% python3 -q
>>> import numpy as np
>>> import numpy.linalg as la
>>> np.set_printoptions(precision=2, suppress=True, linewidth=100)
>>> def rd(a):
...     return np.round(a, 2) + 0
... 
>>> F = np.load("mat.npy")
>>> F
array([[-3,  0, -3,  1,  2,  2],
       [ 0,  0,  1,  3,  3,  1],
       [ 0,  0, -2,  2,  0, -1],
       [ 0,  0,  0, -1,  1,  3],
       [ 0,  0,  0,  0,  2,  1],
       [ 0,  0,  0,  0,  0, -2]])
>>> # triangular: eigenvalues sit on the diagonal
>>> U, sigma, vt = la.svd(F)
>>> np.argmax(sigma[:-1] / (sigma[1:] + 1e-6)) + 1
np.int64(5)
>>> other = U[:, :5] @ np.diag(sigma[:5]) @ vt[:5]
>>> rd(np.abs(F - other).max())
np.float64(0.0)
>>> rd(other)
array([[-3.,  0., -3.,  1.,  2.,  2.],
       [ 0.,  0.,  1.,  3.,  3.,  1.],
       [ 0.,  0., -2.,  2.,  0., -1.],
       [ 0.,  0.,  0., -1.,  1.,  3.],
       [ 0.,  0.,  0.,  0.,  2.,  1.],
       [ 0.,  0.,  0.,  0.,  0., -2.]])
>>> K = np.array([[0, 1, 2, -1, 0, 0, -2],
...     [0, 0, 2, 2, 1, 2, 2],
...     [0, 0, 0, -2, -1, -2, -1],
...     [0, 0, 0, 0, 0, 1, 0],
...     [0, 0, 0, 0, 0, -1, 1],
...     [0, 0, 0, 0, 0, 0, 0],
...     [0, 0, 0, 0, 0, 0, 0]])
>>> # row 6 repeats row 5
>>> ang = np.radians(36)
>>> R = np.eye(7)
>>> R[0, 0] = R[3, 3] = np.cos(ang)
>>> R[0, 3], R[3, 0] = -np.sin(ang), np.sin(ang)
>>> rd(R)
array([[ 0.81,  0.  ,  0.  , -0.59,  0.  ,  0.  ,  0.  ],
       [ 0.  ,  1.  ,  0.  ,  0.  ,  0.  ,  0.  ,  0.  ],
       [ 0.  ,  0.  ,  1.  ,  0.  ,  0.  ,  0.  ,  0.  ],
       [ 0.59,  0.  ,  0.  ,  0.81,  0.  ,  0.  ,  0.  ],
       [ 0.  ,  0.  ,  0.  ,  0.  ,  1.  ,  0.  ,  0.  ],
       [ 0.  ,  0.  ,  0.  ,  0.  ,  0.  ,  1.  ,  0.  ],
       [ 0.  ,  0.  ,  0.  ,  0.  ,  0.  ,  0.  ,  1.  ]])
>>> other = K @ R.T
>>> rd(np.abs(other - K).max(axis=0))
array([1.18, 0.  , 0.  , 0.38, 0.  , 0.  , 0.  ])
>>> np.allclose(la.norm(K, axis=1), la.norm(other, axis=1))
True
>>> rd(la.norm(K, 2) / la.norm(K))
np.float64(0.81)
>>> la.cond(K) > 100
np.True_
>>> la.matrix_rank(K, rtol=0.1)
np.int64(4)
>>> U, sigma, vt = la.svd(K)
>>> np.argmax(sigma[:-1] / (sigma[1:] + 1e-6)) + 1
np.int64(5)
>>> rd(sigma)
array([5.13, 3.17, 1.77, 0.66, 0.26, 0.  , 0.  ])
>>> other = U[:, :5] @ np.diag(sigma[:5]) @ vt[:5]
>>> la.matrix_rank(K, rtol=0.05)
np.int64(5)
>>> rd(other)
array([[ 0.,  1.,  2., -1.,  0.,  0., -2.],
       [ 0.,  0.,  2.,  2.,  1.,  2.,  2.],
       [ 0.,  0.,  0., -2., -1., -2., -1.],
       [ 0.,  0.,  0.,  0.,  0.,  1.,  0.],
       [ 0.,  0.,  0.,  0.,  0., -1.,  1.],
       [ 0.,  0.,  0.,  0.,  0.,  0.,  0.],
       [ 0.,  0.,  0.,  0.,  0.,  0.,  0.]])
>>> U, sigma = la.svd(K)
Traceback (most recent call last):
  File "<python-input-31>", line 1, in <module>
    U, sigma = la.svd(K)
    ^^^^^^^^
ValueError: too many values to unpack (expected 2)
>>> U, sigma, vt = la.svd(K, full_matrices=False)
>>> np.allclose(U * sigma @ vt, K)
True
>>> (sigma > 1e-8).sum()
np.int64(5)
>>> rd(sigma / sigma[0])
array([1.  , 0.62, 0.35, 0.13, 0.05, 0.  , 0.  ])
>>> rd(U.T @ U)
array([[1., 0., 0., 0., 0., 0., 0.],
       [0., 1., 0., 0., 0., 0., 0.],
       [0., 0., 1., 0., 0., 0., 0.],
       [0., 0., 0., 1., 0., 0., 0.],
       [0., 0., 0., 0., 1., 0., 0.],
       [0., 0., 0., 0., 0., 1., 0.],
       [0., 0., 0., 0., 0., 0., 1.]])
>>> m1 = np.loadtxt("dump.csv", delimiter=",")
>>> m1
array([[ 0.,  2., -4.,  2.],
       [ 0.,  0.,  2., -2.],
       [ 0.,  0.,  0., -4.],
       [ 0.,  0.,  0.,  0.]])
>>> r0 = np.array([-2, 0])
>>> np.array([np.convolve(row, r0, "same") for row in m1])
array([[ 0., -4.,  8., -4.],
       [ 0.,  0., -4.,  4.],
       [ 0.,  0.,  0.,  8.],
       [ 0.,  0.,  0.,  0.]])
>>> np.cross(m1[1, :3], m1[3, :3])
array([0., 0., 0.])
>>> (m1 + m1.T) / 2
array([[ 0.,  1., -2.,  1.],
       [ 1.,  0.,  1., -1.],
       [-2.,  1.,  0., -2.],
       [ 1., -1., -2.,  0.]])
>>> np.allclose(m1, m1.T)
False
>>> rd(la.matrix_power(m1, 2))
array([[ 0.,  0.,  4., 12.],
       [ 0.,  0.,  0., -8.],
       [ 0.,  0.,  0.,  0.],
       [ 0.,  0.,  0.,  0.]])
>>> rd(np.sort(np.abs(la.eigvals(m1))))
array([0., 0., 0., 0.])
>>> rd(la.det(m1))
np.float64(0.0)
>>> la.determinant(m1)
Traceback (most recent call last):
  File "<python-input-47>", line 1, in <module>
    la.determinant(m1)
    ^^^^^^^^^^^^^^
AttributeError: module 'numpy.linalg' has no attribute 'determinant'
>>> rd(np.abs(la.eigvals(m1)).max())
np.float64(0.0)
>>> np.allclose(m1 @ m1.T, m1.T @ m1)
False
>>> rd(la.svd(m1, compute_uv=False))
array([6.02, 3.33, 0.8 , 0.  ])
>>> m1[4]
Traceback (most recent call last):
  File "<python-input-51>", line 1, in <module>
    m1[4]
    ~~^^^
IndexError: index 4 is out of bounds for axis 0 with size 4
>>> np.abs(m1).max()
np.float64(4.0)
>>> m1.mean(axis=0)
array([ 0. ,  0.5, -0.5, -1. ])
>>> m1 - m1[0]
array([[ 0.,  0.,  0.,  0.],
       [ 0., -2.,  6., -4.],
       [ 0., -2.,  4., -6.],
       [ 0., -2.,  4., -2.]])
>>> rng = np.random.default_rng(6042)
>>> idx = rng.permutation(4)
>>> idx
array([3, 1, 0, 2])
>>> other = m1[idx][:, idx]
>>> np.diag(other)
array([0., 0., 0., 0.])
>>> np.allclose(other, m1)
False
>>> other
array([[ 0.,  0.,  0.,  0.],
       [-2.,  0.,  0.,  2.],
       [ 2.,  2.,  0., -4.],
       [-4.,  0.,  0.,  0.]])
>>> rd(other @ la.pinv(other) @ other)
array([[ 0.,  0.,  0.,  0.],
       [-2.,  0.,  0.,  2.],
       [ 2.,  2.,  0., -4.],
       [-4.,  0.,  0.,  0.]])
>>> np.abs(np.diag(la.qr(other)[1])) > 1e-9
array([ True,  True, False,  True])
>>> W0 = np.array([[3, 0, 0, 0, 4, 0, 1, 0],
...     [0, 5, 0, 0, 0, 1, 0, -1],
...     [0, 0, 2, 0, 0, 0, 0, 0],
...     [4, 0, 0, -1, -5, 0, -1, 0],
...     [5, 0, 0, 0, 1, 0, 2, 0],
...     [0, 2, 0, 0, 0, -2, 0, -2],
...     [3, 0, 0, 3, -2, 0, 3, 0],
...     [0, 2, 0, 0, 0, 5, 0, -2]])
>>> # 3 blocks once reordered
>>> q, evecs = la.qr(W0[:, :5])[0], la.qr(W0[:, 5:])[0]
>>> sigma = la.svd(q.T @ evecs, compute_uv=False)
>>> rd(np.degrees(np.arccos(sigma.clip(0, 1))))
array([11.44, 40.98, 90.  ])
>>> (sigma > 0.9).sum()
np.int64(1)
>>> idx = rng.permutation(8)
>>> idx
array([3, 2, 7, 6, 0, 1, 4, 5])
>>> other = W0[idx][:, idx]
>>> np.allclose(other, W0)
False
>>> other
array([[-1,  0,  0, -1,  4,  0, -5,  0],
       [ 0,  2,  0,  0,  0,  0,  0,  0],
       [ 0,  0, -2,  0,  0,  2,  0,  5],
       [ 3,  0,  0,  3,  3,  0, -2,  0],
       [ 0,  0,  0,  1,  3,  0,  4,  0],
       [ 0,  0, -1,  0,  0,  5,  0,  1],
       [ 0,  0,  0,  2,  5,  0,  1,  0],
       [ 0,  0, -2,  0,  0,  2,  0, -2]])
>>> rd(np.sort(np.abs(la.eigvals(other))))
array([2.  , 2.35, 2.35, 3.19, 3.43, 3.43, 4.75, 6.9 ])
>>> np.trace(other)
np.int64(9)
>>> rd(la.det(other)), rd(la.det(W0[idx]))
(np.float64(-13664.0), np.float64(-13664.0))
